In [1]: import numpy as np

In [2]: np.set_printoptions(precision=2, suppress=True, linewidth=200)

In [3]: rnd = lambda a: np.round(a, 2) + 0

In [4]: W0 = np.loadtxt("a.csv", delimiter=",")

In [5]: print(W0)
[[ 2.  0.  0.  2.  0.  2.]
 [10.  0.  0. 10.  0. 10.]
 [-2.  0.  0. -2.  0. -2.]
 [-6.  0.  0. -6.  0. -6.]
 [10.  0.  0. 10.  0. 10.]
 [10.  0.  0. 10.  0. 10.]
 [-8.  0.  0. -8.  0. -8.]]

In [6]: left, sigma, Vh = np.linalg.svd(W0)

In [7]: vecs = Vh[:(sigma > 1e-8).sum()]

In [8]: rng = np.random.default_rng(928)

In [9]: x = W0[1] + -1 * W0[6] + rng.integers(2) * np.eye(6)[2]

In [10]: print(x)
[18.  0.  0. 18.  0. 18.]

In [11]: print(np.linalg.matrix_rank(np.vstack([W0, x])))
1

In [12]: print(rnd(np.diag(vecs.T @ vecs)))
[0.33 0.   0.   0.33 0.   0.33]

In [13]: print(np.allclose(W0[:-1].T @ np.linalg.lstsq(W0[:-1].T, W0[-1])[0], W0[-1]))
True

In [14]: print(np.unique(W0.round(6), axis=0).shape)
(5, 6)

In [15]: print(np.linalg.lstsq(W0[:-1].T, W0[-1])[2])
1

In [16]: print(rnd(np.trace(np.linalg.pinv(W0) @ W0)))
1.0

In [17]: print(np.abs(np.diag(np.linalg.qr(W0)[1])) > 1e-9)
[ True False False False False False]

In [18]: blk = np.stack([W0, 2 * W0, W0[::-1]])

In [19]: print(np.linalg.matrix_rank(blk.reshape(3, -1)))
2

In [20]: print(np.linalg.matrix_rank(blk))
[1 1 1]

In [21]: print((blk @ W0.T).shape)
(3, 7, 7)

In [22]: print(rnd(np.linalg.norm(W0, 2) / np.linalg.norm(W0)))
1.0

In [23]: print(np.linalg.cond(W0) > 100)
True

In [24]: print(np.argsort(-np.linalg.norm(W0, axis=0).round(6), kind="stable")[:3])
[0 3 5]

In [25]: print([round(float(x), 2) for x in np.linalg.svd(W0, compute_uv=False)[:3]])
[34.99, 0.0, 0.0]

In [26]: print(np.linalg.matrix_rank(W0, rtol=0.1))
1

In [27]: M2 = np.array([[4, 8, -9],
    ...:     [9, -8, 7],
    ...:     [2, -2, 5],
    ...:     [8, -7, -9],
    ...:     [1, -5, -1],
    ...:     [4, -8, -5]])

In [28]: print(np.vstack([W0, M2.T]).shape)
(10, 6)

In [29]: print(np.einsum("ik,kj->ij", W0, M2))
[[  32.  -14.  -46.]
 [ 160.  -70. -230.]
 [ -32.   14.   46.]
 [ -96.   42.  138.]
 [ 160.  -70. -230.]
 [ 160.  -70. -230.]
 [-128.   56.  184.]]

In [30]: X = np.load("arr.npy")

In [31]: print(X)
[[-1.23  3.94 -1.16]
 [-1.09  2.05  0.52]
 [-0.12  0.13  0.16]
 [ 0.16 -0.67  0.32]
 [-1.04  3.61 -1.28]
 [ 0.27 -2.9   2.44]]

In [32]: # rows and columns are dependent

In [33]: left, sigma, Vh = np.linalg.svd(X)

In [34]: vecs = Vh[:(sigma > 1e-8).sum()]

In [35]: x = X[3] + 3 * X[5] + rng.integers(2) * np.eye(3)[2]

In [36]: print(rnd(x))
[ 0.97 -9.37  7.64]

In [37]: print(np.linalg.matrix_rank(np.vstack([X, x])))
2

In [38]: print(np.allclose(vecs.T @ vecs @ x, x))
True

In [39]: print(rnd(np.trace(np.linalg.pinv(X) @ X)))
2.0

In [40]: print(np.abs(np.diag(np.linalg.qr(X)[1])) > 1e-9)
[ True  True False]

In [41]: print(rnd(X @ np.linalg.pinv(X) @ X))
[[-1.23  3.94 -1.16]
 [-1.09  2.05  0.52]
 [-0.12  0.13  0.16]
 [ 0.16 -0.67  0.32]
 [-1.04  3.61 -1.28]
 [ 0.27 -2.9   2.44]]

In [42]: r0, r1 = X[3], X[1]

In [43]: print(rnd(r0 @ r1))
-1.38

In [44]: p = (r0 @ r1) / (r0 @ r0) * r0

In [45]: print(rnd(np.outer(r0, r1)))
[[-0.17  0.33  0.08]
 [ 0.73 -1.37 -0.35]
 [-0.35  0.66  0.17]]

In [46]: print(rnd(p))
[-0.38  1.6  -0.77]

In [47]: print(rnd(np.linalg.norm(r0 + r1) ** 2 + np.linalg.norm(r0 - r1) ** 2))
12.48

In [48]: print((r1 - p) @ r0)
0.0

In [49]: M2 = np.array([[0, 1], [0, 1], [1, 0]])

In [50]: print(rnd(M2.T @ X.T))
[[-1.16  0.52  0.16  0.32 -1.28  2.44]
 [ 2.71  0.96  0.01 -0.51  2.57 -2.63]]

In [51]: print(rnd(np.einsum("ik,kj->ij", X, M2)))
[[-1.16  2.71]
 [ 0.52  0.96]
 [ 0.16  0.01]
 [ 0.32 -0.51]
 [-1.28  2.57]
 [ 2.44 -2.63]]

In [52]: print(rnd(np.einsum("ij,ij->i", X, X)))
[18.38  5.66  0.06  0.58 15.75 14.44]

In [53]: print(rnd(np.einsum("ik,kj->ji", X, M2)))
[[-1.16  0.52  0.16  0.32 -1.28  2.44]
 [ 2.71  0.96  0.01 -0.51  2.57 -2.63]]

In [54]: print(rnd(np.linalg.norm(X, 2) / np.linalg.norm(X)))
0.96

In [55]: print(np.linalg.cond(X) > 100)
True

In [56]: E = np.load("block10.npy")

In [57]: print(E)
[[-1.1  0.4 -0.2  1.8  0. ]
 [ 0.7  0.2  1.9  2.3 -1.4]
 [-0.9 -1.  -1.4 -0.2 -1.1]
 [-0.4 -0.7  1.9 -0.6  1.6]
 [-0.8  1.2  0.9 -1.   0.5]
 [-1.2  1.   0.1 -1.2 -1. ]
 [-0.2 -0.5 -0.4 -0.5  1.3]
 [-0.4  0.3 -1.3  0.6  1. ]
 [-0.1  0.1 -1.7 -0.2  3.4]
 [-0.9 -1.4  1.3 -0.3 -1.6]
 [ 0.3  1.6 -1.1 -0.3  0.1]
 [-0.2 -0.1 -0.3  0.1 -2.3]
 [ 1.  -4.  11.5  5.5 -7.5]
 [ 0.6  0.3 -0.8  1.5 -0.1]
 [ 0.2 -0.2  1.4 -1.8  0.6]
 [ 1.1 -1.  -0.7 -0.1  1. ]
 [ 1.3 -0.7  0.9 -1.2 -1.3]]

In [58]: print(rnd(np.linalg.svd(E, compute_uv=False)))
[16.31  4.84  4.5   3.28  2.85]

In [59]: print(rnd(np.linalg.norm(E)))
18.13

In [60]: print(np.unravel_index(np.abs(E).argmax(), E.shape))
(np.int64(12), np.int64(2))

In [61]: print(rnd(E.sum(axis=0)))
[-1.  -4.5 12.   4.4 -6.8]

In [62]: np.zeros(17, 5)
Traceback (most recent call last):
  Cell In[62], line 1
    np.zeros(17, 5)
TypeError: Cannot interpret '5' as a data type


In [63]: print(E.shape)
(17, 5)

In [64]: Xc = E - E.mean(axis=1)
Traceback (most recent call last):
  Cell In[64], line 1
    Xc = E - E.mean(axis=1)
ValueError: operands could not be broadcast together with shapes (17,5) (17,) 


In [65]: Xc = E - E.mean(axis=0)

In [66]: left, sigma, Vh = np.linalg.svd(Xc, full_matrices=False)

In [67]: print(rnd((sigma ** 2).sum() ** 2 / (sigma ** 4).sum()))
1.53

In [68]: print(rnd(sigma ** 2 / (sigma ** 2).sum()))
[0.8  0.07 0.06 0.03 0.02]

In [69]: print(np.linalg.matrix_rank(Xc))
5

In [70]: print(rnd(sigma))
[15.9   4.83  4.5   3.27  2.8 ]

In [71]: print(np.abs(Vh[0]).argmax())
2

In [72]: M = np.load("sample16.npy")

In [73]: print(M)
[[-3.  1.  0.]
 [ 0. -3.  1.]
 [ 0.  0. -3.]]

In [74]: # triangular: eigenvalues sit on the diagonal

In [75]: M2 = np.linalg.inv(M)

In [76]: print((np.abs(M2) > 1e-9).astype(int))
[[1 1 1]
 [0 1 1]
 [0 0 1]]

In [77]: print(rnd(np.linalg.cond(M)))
1.6

In [78]: print(rnd(np.linalg.det(M) * M2))
[[9. 3. 1.]
 [0. 9. 3.]
 [0. 0. 9.]]

In [79]: print(rnd(np.linalg.det(M) * np.linalg.det(M2)))
1.0

In [80]: print(rnd(M2))
[[-0.33 -0.11 -0.04]
 [ 0.   -0.33 -0.11]
 [ 0.    0.   -0.33]]

In [81]: print(M @ M2)
[[1. 0. 0.]
 [0. 1. 0.]
 [0. 0. 1.]]

In [82]: M2 = np.array([[1, 1], [1, -1]])

In [83]: feats = np.kron(M2, np.kron(M2, M2))[rng.permutation(8)][:3]

In [84]: print(feats)
[[ 1 -1  1 -1 -1  1 -1  1]
 [ 1  1  1  1  1  1  1  1]
 [ 1 -1  1 -1  1 -1  1 -1]]

In [85]: # columns 0 and 2 are equal

In [86]: x = np.array([-2, -1, 4, -3, -3, -4, 2, -5])

In [87]: h = np.maximum(feats @ x, 0)

In [88]: print(feats * (h > 1e-9)[:, None])
[[ 0  0  0  0  0  0  0  0]
 [ 0  0  0  0  0  0  0  0]
 [ 1 -1  1 -1  1 -1  1 -1]]

In [89]: print(h)
[ 0  0 14]

In [90]: print(np.maximum(feats @ x, 0) - np.maximum(-feats @ x, 0))
[ -2 -12  14]

In [91]: print(np.maximum(feats @ (3 * x), 0))
[ 0  0 42]

In [92]: print(rnd(np.tanh(feats @ x)))
[-0.96 -1.    1.  ]

In [93]: print(np.flatnonzero(h > 1e-9))
[2]

In [94]: x = np.array([1, 0, 4, 1, 5, 1, 7, 1])

In [95]: print(np.linalg.norm(feats @ x) <= np.linalg.norm(feats, 2) * np.linalg.norm(x) + 1e-9)
True

In [96]: print((feats * x).sum(axis=1))
[-6 20 14]

In [97]: print(np.sign((feats @ x).round(6)))
[-1  1  1]

In [98]: print(feats * x)
[[ 1  0  4 -1 -5  1 -7  1]
 [ 1  0  4  1  5  1  7  1]
 [ 1  0  4 -1  5 -1  7 -1]]

In [99]: r0, r1 = feats[2], feats[0]

In [100]: print(r0 @ r1)
0

In [101]: print(r0 @ r0)
8

In [102]: p = (r0 @ r1) / (r0 @ r0) * r0

In [103]: print((r1 - p) @ r0)
0.0

In [104]: print(rnd(np.linalg.norm(r0 + r1) ** 2 + np.linalg.norm(r0 - r1) ** 2))
32.0

In [105]: F = np.loadtxt("dump.csv", delimiter=",")

In [106]: print(rnd(F))
[[ 73.58  70.58  72.37  35.85 -47.82]
 [ 73.04  69.95  71.73  35.5  -47.47]
 [ 42.    35.61  36.35  16.67 -27.51]
 [ 34.16  27.5   27.98  12.37 -22.54]
 [ 32.42  25.75  26.16  11.45 -21.44]
 [ 31.46  24.79  25.18  10.95 -20.84]
 [ 16.31  10.67  10.59   3.89 -11.31]
 [ 14.71   9.32   9.21   3.26 -10.3 ]
 [  8.32   4.44   4.21   1.16  -6.21]
 [  4.55   2.07   1.83   0.33  -3.66]
 [  4.43   2.     1.76   0.31  -3.58]
 [  2.71   1.12   0.92   0.1   -2.32]
 [  2.58   1.06   0.87   0.09  -2.22]
 [  1.28   0.49   0.37   0.01  -1.18]
 [  0.27   0.1    0.07   0.    -0.26]
 [ -0.08  -0.03  -0.02   0.     0.08]
 [ -0.52  -0.2   -0.12   0.     0.54]
 [ -0.78  -0.3   -0.19  -0.01   0.83]
 [ -1.6   -0.69  -0.4   -0.06   1.86]
 [ -1.85  -0.84  -0.49  -0.1    2.2 ]
 [ -3.71  -2.8   -1.84  -1.08   5.29]
 [ -4.27  -3.69  -2.54  -1.61   6.3 ]
 [ -4.52  -4.12  -2.88  -1.87   6.74]
 [ -6.81  -8.59  -6.65  -4.73  10.68]
 [-12.62 -21.08 -17.82 -12.96  19.47]
 [-13.94 -23.91 -20.41 -14.83  21.29]
 [-16.77 -30.   -26.02 -18.86  25.12]
 [-22.78 -42.76 -37.9  -27.3   32.83]
 [-30.61 -59.12 -53.28 -38.1   42.35]]

In [107]: # looks like rank 3

In [108]: rank = np.linalg.matrix_rank(F)

In [109]: print(rank)
3

In [110]: null = np.linalg.svd(F)[2][rank:].T

In [111]: print(np.linalg.matrix_rank(F.T @ F), np.linalg.matrix_rank(F @ F.T))
3 3

In [112]: print(rnd(null @ null.T))
[[ 0.1  -0.01 -0.18  0.23  0.05]
 [-0.01  0.62 -0.35 -0.3   0.14]
 [-0.18 -0.35  0.53 -0.25 -0.18]
 [ 0.23 -0.3  -0.25  0.69  0.06]
 [ 0.05  0.14 -0.18  0.06  0.06]]

In [113]: print(null.shape)
(5, 2)

In [114]: print([int(np.linalg.matrix_rank(F[:, :j + 1])) for j in range(5)])
[1, 2, 3, 3, 3]

In [115]: print(np.allclose(F @ null, 0))
True

In [116]: print([int(np.linalg.matrix_rank(F[:i])) for i in range(1, len(F) + 1)])
[1, 2, 3, 3, 3, 3, 3, 3, 3, 3, 3, 3, 3, 3, 3, 3, 3, 3, 3, 3, 3, 3, 3, 3, 3, 3, 3, 3, 3]
